$ python3 -q
>>> import numpy as np
>>> np.set_printoptions(precision=3, suppress=True, linewidth=100)
>>> feats = np.load("w.npy")
>>> feats
array([[-0.757, -0.316, -0.022,  0.572],
       [-0.518, -0.131, -0.345, -0.772],
       [-0.319,  0.939, -0.086,  0.093],
       [ 0.239, -0.031, -0.934,  0.263]])
>>> # keeps lengths
>>> r0, r1 = feats[1], feats[2]
>>> np.round(r0 @ r0, 3)
np.float64(1.0)
>>> pr = (r0 @ r1) / (r0 @ r0) * r0
>>> np.round(np.linalg.norm(r0 + r1) ** 2 + np.linalg.norm(r0 - r1) ** 2, 3)
np.float64(4.0)
>>> np.linalg.matrix_rank(np.outer(r0, r1))
np.int64(1)
>>> r1 - pr
array([-0.319,  0.939, -0.086,  0.093])
>>> G = feats.T @ feats
>>> round(np.trace(G), 3), round(float((feats ** 2).sum()), 3)
(np.float64(4.0), 4.0)
>>> np.linalg.eigvalsh(G)[::-1]
array([1., 1., 1., 1.])
>>> x = np.array([-3, 3, 1, -2])
>>> np.sort(np.abs(np.degrees(np.angle(np.linalg.eigvals(feats)))))
array([  0.   , 110.834, 110.834, 180.   ])
>>> feats.T @ (feats @ x)
array([-3.,  3.,  1., -2.])
>>> T = np.stack([feats, 3 * feats, feats[::-1]])
>>> np.linalg.norm(T, axis=(1, 2))
array([2., 6., 2.])
>>> B = feats / np.linalg.norm(feats, axis=1, keepdims=True)
>>> G = B @ B.T
>>> (G - 2 * np.eye(4)).round(6).argmax(axis=1)
array([1, 0, 0, 0])
>>> G.round(3) + 0
array([[1., 0., 0., 0.],
       [0., 1., 0., 0.],
       [0., 0., 1., 0.],
       [0., 0., 0., 1.]])
>>> np.argwhere(np.triu(np.abs(G) > 0.95, 1))
array([], shape=(0, 2), dtype=int64)
>>> G[1].round(3) + 0
array([0., 1., 0., 0.])
>>> (np.abs(G) > 0.9).astype(int)
array([[1, 0, 0, 0],
       [0, 1, 0, 0],
       [0, 0, 1, 0],
       [0, 0, 0, 1]])
>>> np.round(np.degrees(np.arccos(np.clip(G[1, 0], -1, 1))), 3)
np.float64(90.0)
>>> data = np.load("m.npy")
>>> data
array([[ 1.   ,  0.   ,  0.   ,  0.   ],
       [ 0.   , -0.707, -0.707,  0.   ],
       [ 0.   ,  0.707, -0.707,  0.   ],
       [ 0.   ,  0.   ,  0.   ,  1.   ]])
>>> # orthonormal columns
>>> x = np.array([-1, -1, 5, 5])
>>> target = data @ x
>>> target
array([-1.   , -2.828, -4.243,  5.   ])
>>> np.linalg.solve(data, data[:, 3])
array([ 0.,  0., -0.,  1.])
>>> np.linalg.solve(data, target + data[:, 1])
array([-1.,  0.,  5.,  5.])
>>> np.linalg.solve(data, 3 * target)
array([-3., -3., 15., 15.])
>>> np.round(np.linalg.solve(data.T, data[1]), 3) + 0
array([0., 1., 0., 0.])
>>> B = np.array([[1, 1, -3], [1, -2, 2], [3, 1, -2]])
>>> E = np.triu(B, 1)
>>> E
array([[ 0,  1, -3],
       [ 0,  0,  2],
       [ 0,  0,  0]])
>>> # triangular, det is the product of the diagonal
>>> np.linalg.matrix_rank(E, rtol=0.1)
np.int64(2)
>>> np.argsort(-np.linalg.norm(E, axis=0).round(6), kind="stable")[:3]
array([2, 1, 0])
>>> round(float(np.linalg.norm(E, 2) / np.linalg.norm(E)), 3)
0.99
>>> U, sv, Vt = np.linalg.svd(E, full_matrices=False)
>>> np.cumsum(sv ** 2) / np.sum(sv ** 2)
array([0.979, 1.   , 1.   ])
>>> np.round(np.sqrt((sv ** 2).sum()), 3), round(np.linalg.norm(E), 3)
(np.float64(3.742), np.float64(3.742))
>>> rk = np.linalg.matrix_rank(E)
>>> rk
np.int64(2)
>>> ns = np.linalg.svd(E)[2][rk:].T
>>> np.linalg.matrix_rank(E.T @ E), np.linalg.matrix_rank(E @ E.T)
(np.int64(2), np.int64(2))
>>> [int(np.linalg.matrix_rank(E[:, :j + 1])) for j in range(3)]
[0, 1, 2]
>>> np.allclose(E @ ns, 0)
True
>>> U, sv, Vt = np.linalg.svd(E)
>>> sv
array([3.702, 0.54 , 0.   ])
>>> np.argmax(sv[:-1] / (sv[1:] + 1e-6)) + 1
np.int64(2)
>>> B = U[:, :2] @ np.diag(sv[:2]) @ Vt[:2]
>>> round(float(np.linalg.norm(E - B) / np.linalg.norm(E)), 3)
0.0
>>> B.round(3) + 0
array([[ 0.,  1., -3.],
       [ 0.,  0.,  2.],
       [ 0.,  0.,  0.]])
>>> A = np.load("a.npy")
>>> A
array([[-4.928,  2.722, -7.392],
       [-8.207,  2.055, -3.564],
       [ 3.405,  8.2  , -3.979],
       [ 1.714,  6.14 ,  6.638],
       [-1.419,  2.487, -1.587],
       [ 2.167,  0.142,  1.8  ],
       [-1.669, -4.117, -3.091],
       [ 0.077,  4.404,  2.179],
       [-1.545, -8.613, -0.432],
       [-2.368, -0.911,  4.303]])
>>> r0, r1 = A[3], A[1]
>>> round(r0 @ r1, 3)
np.float64(-25.107)
>>> pr = (r0 @ r1) / (r0 @ r0) * r0
>>> pr
array([-0.508, -1.82 , -1.968])
>>> (r1 - pr) @ r0
np.float64(0.0)
>>> np.linalg.matrix_rank(np.outer(r0, r1))
np.int64(1)
>>> np.outer(r0, r1)
array([[-14.067,   3.522,  -6.109],
       [-50.391,  12.618, -21.883],
       [-54.478,  13.641, -23.658]])
>>> Ac = A - A.mean(axis=0)
>>> U, sv, Vt = np.linalg.svd(Ac, full_matrices=False)
>>> np.searchsorted(np.cumsum(sv ** 2) / (sv ** 2).sum(), 0.9) + 1
np.int64(3)
>>> np.abs(Vt[0]).argmax()
np.int64(1)
>>> Ac = A - A.mean(axis=0)
>>> evecs = np.linalg.svd(Ac)[2][:2]
>>> B = Ac - Ac @ evecs.T @ evecs
>>> round(np.linalg.norm(B) / np.linalg.norm(Ac), 3)
np.float64(0.357)
>>> np.round(np.cov(Ac @ evecs.T, rowvar=False), 3) + 0
array([[27.043,  0.   ],
       [ 0.   , 20.372]])
>>> np.diag(evecs.T @ evecs)
array([0.282, 0.952, 0.767])
>>> rng = np.random.default_rng(4613)
>>> mat = rng.normal(size=(28, 4))
>>> mat = 10 * mat / np.linalg.norm(mat, axis=1, keepdims=True)
>>> mat
array([[-9.01 ,  1.378, -1.656, -3.765],
       [ 2.117,  0.074,  9.771, -0.214],
       [ 2.378,  5.619,  4.267,  6.676],
       [-6.613,  5.052,  4.362, -3.423],
       [ 0.747, -4.458, -8.172,  3.576],
       [-1.402, -2.067,  4.217, -8.716],
       [ 3.148,  1.665,  6.87 ,  6.335],
       [-5.935,  3.966,  3.751,  5.915],
       [-1.926,  3.456,  3.063, -8.658],
       [-1.999, -6.83 ,  0.549,  7.004],
       [ 4.42 , -7.188,  2.904,  4.512],
       [ 7.356, -0.049,  4.851,  4.728],
       [ 7.147,  4.408,  0.634,  5.393],
       [ 2.049,  9.421,  1.713,  2.028],
       [ 3.761, -5.83 ,  7.202, -0.016],
       [ 8.432,  1.417, -0.398,  5.17 ],
       [-2.494, -3.146,  2.831,  8.71 ],
       [ 6.833, -7.068,  0.723,  1.683],
       [ 6.261,  2.599,  1.143,  7.262],
       [ 8.085, -2.653, -4.637,  2.469],
       [-2.315,  3.859, -8.025,  3.919],
       [ 8.924, -0.329, -1.051,  4.376],
       [-3.736, -7.865, -4.893, -0.486],
       [ 7.219,  5.373,  3.376,  2.761],
       [ 2.974,  7.612, -1.527, -5.558],
       [ 7.171,  1.908,  2.932,  6.028],
       [-6.184,  6.951,  3.665,  0.13 ],
       [ 0.204,  1.555,  5.225, -8.381]])
>>> B = A + rng.integers(-2, 3, (10, 2)) @ rng.integers(-2, 3, (2, 3))
>>> B
array([[ -3.928,   1.722,  -9.392],
       [ -5.207,  -1.945,  -5.564],
       [  7.405,   2.2  ,  -3.979],
       [  2.714,   4.14 ,   8.638],
       [  1.581,  -2.513,   0.413],
       [  5.167,  -4.858,   3.8  ],
       [ -1.669,  -5.117,   0.909],
       [  1.077,   2.404,   4.179],
       [ -0.545, -11.613,   5.568],
       [ -3.368,   0.089,   6.303]])
>>> np.linalg.matrix_rank(B - A, tol=1e-8)
np.int64(2)
>>> np.round(np.linalg.svd(B - A, compute_uv=False), 3) + 0
array([13.533,  8.176,  0.   ])
>>> lab = mat[:, 1] > np.median(mat[:, 1])
>>> r0 = mat[lab].mean(axis=0) - mat[~lab].mean(axis=0)
>>> np.argsort(-np.abs(r0).round(6), kind="stable")
array([1, 2, 0, 3])
>>> lab.astype(int)
array([0, 0, 1, 1, 0, 0, 1, 1, 1, 0, 0, 0, 1, 1, 0, 0, 0, 0, 1, 0, 1, 0, 0, 1, 1, 1, 1, 1])
>>> D = np.linalg.norm(mat[:, None] - mat[None], axis=-1)
>>> np.flatnonzero(D[0] < D.mean() / 2)
array([0])
>>> K = np.load("mat.npy")
>>> K
array([[-0.74 , -0.673],
       [-0.673,  0.74 ]])
>>> # symmetric, so the eigenvalues are real
>>> B = K / np.linalg.norm(K, axis=1, keepdims=True)
>>> G = B @ B.T
>>> (G - 2 * np.eye(2)).round(6).argmax(axis=1)
array([1, 0])
>>> np.degrees(np.arccos(np.clip(G[0, 1], -1, 1)))
np.float64(90.0)
>>> np.argwhere(np.triu(np.abs(G) > 0.95, 1))
array([], shape=(0, 2), dtype=int64)
>>> G[0].round(3) + 0
array([1., 0.])
>>> B = np.array([[1, 3, -1], [0, 3, 3]])
>>> np.einsum("ij->j", K)
array([-1.413,  0.067])
>>> np.einsum("ij,ij->i", K, K)
array([1., 1.])
>>> B.T @ K.T
array([[-0.74 , -0.673],
       [-4.238,  0.202],
       [-1.278,  2.892]])
>>> np.linalg.matrix_rank(np.vstack([K, B.T]))
np.int64(2)
>>> evals, evecs = np.linalg.eigh(K)
>>> evecs @ np.diag(evals) @ evecs.T
array([[-0.74 , -0.673],
       [-0.673,  0.74 ]])
>>> (evals > 1e-8).sum(), (evals < -1e-8).sum()
(np.int64(1), np.int64(1))
>>> np.kron(np.eye(2, dtype=int), K)
array([[-0.74 , -0.673, -0.   , -0.   ],
       [-0.673,  0.74 , -0.   ,  0.   ],
       [-0.   , -0.   , -0.74 , -0.673],
       [-0.   ,  0.   , -0.673,  0.74 ]])
>>> np.einsum("ij,ji->", K, K)
np.float64(2.0)
>>> round(float(np.linalg.det(2 * K)), 3), round(np.linalg.det(K), 3)
(-4.0, np.float64(-1.0))
>>> np.round(np.linalg.eigvals(K).sum().real, 3)
np.float64(0.0)
>>> np.round(np.linalg.det(K[::-1]), 3)
np.float64(1.0)
